$ ipython --no-banner

In [1]: import numpy as np

In [2]: import numpy.linalg as la

In [3]: np.set_printoptions(suppress=True, linewidth=160)

In [4]: def rnd(a):
   ...:     return np.round(a, 2) + 0
   ...: 

In [5]: J = np.loadtxt("a.csv", delimiter=",")

In [6]: J
Out[6]: 
array([[3., 4., 4., 4.],
       [1., 2., 2., 2.],
       [1., 2., 2., 2.]])

In [7]: # column 2 repeats column 1

In [8]: Uu, sig, VT = la.svd(J)

In [9]: vecs = VT[:(sig > 1e-8).sum()]

In [10]: rng = np.random.default_rng(92)

In [11]: x = J[0] + 4 * J[1] + rng.integers(2) * np.eye(4)[1]

In [12]: x
Out[12]: array([ 7., 12., 12., 12.])

In [13]: rnd(np.diag(vecs.T @ vecs))
Out[13]: array([1.  , 0.33, 0.33, 0.33])

In [14]: rnd(vecs.T @ vecs)
Out[14]: 
array([[1.  , 0.  , 0.  , 0.  ],
       [0.  , 0.33, 0.33, 0.33],
       [0.  , 0.33, 0.33, 0.33],
       [0.  , 0.33, 0.33, 0.33]])

In [15]: la.matrix_rank(np.vstack([J, x]))
Out[15]: np.int64(2)

In [16]: Y = np.array([[1, 1], [1, -1]])

In [17]: E = np.kron(Y, np.kron(Y, Y))[rng.permutation(8)][:4]

In [18]: E
Out[18]: 
array([[ 1, -1, -1,  1, -1,  1,  1, -1],
       [ 1, -1,  1, -1,  1, -1,  1, -1],
       [ 1,  1, -1, -1,  1,  1, -1, -1],
       [ 1,  1,  1,  1, -1, -1, -1, -1]])

In [19]: Uu, sig, VT = la.svd(E, full_matrices=False)

In [20]: (sig > 1e-8).sum()
Out[20]: np.int64(4)

In [21]: rnd(np.cumsum(sig ** 2) / np.sum(sig ** 2))
Out[21]: array([0.25, 0.5 , 0.75, 1.  ])

In [22]: rnd(sig)
Out[22]: array([2.83, 2.83, 2.83, 2.83])
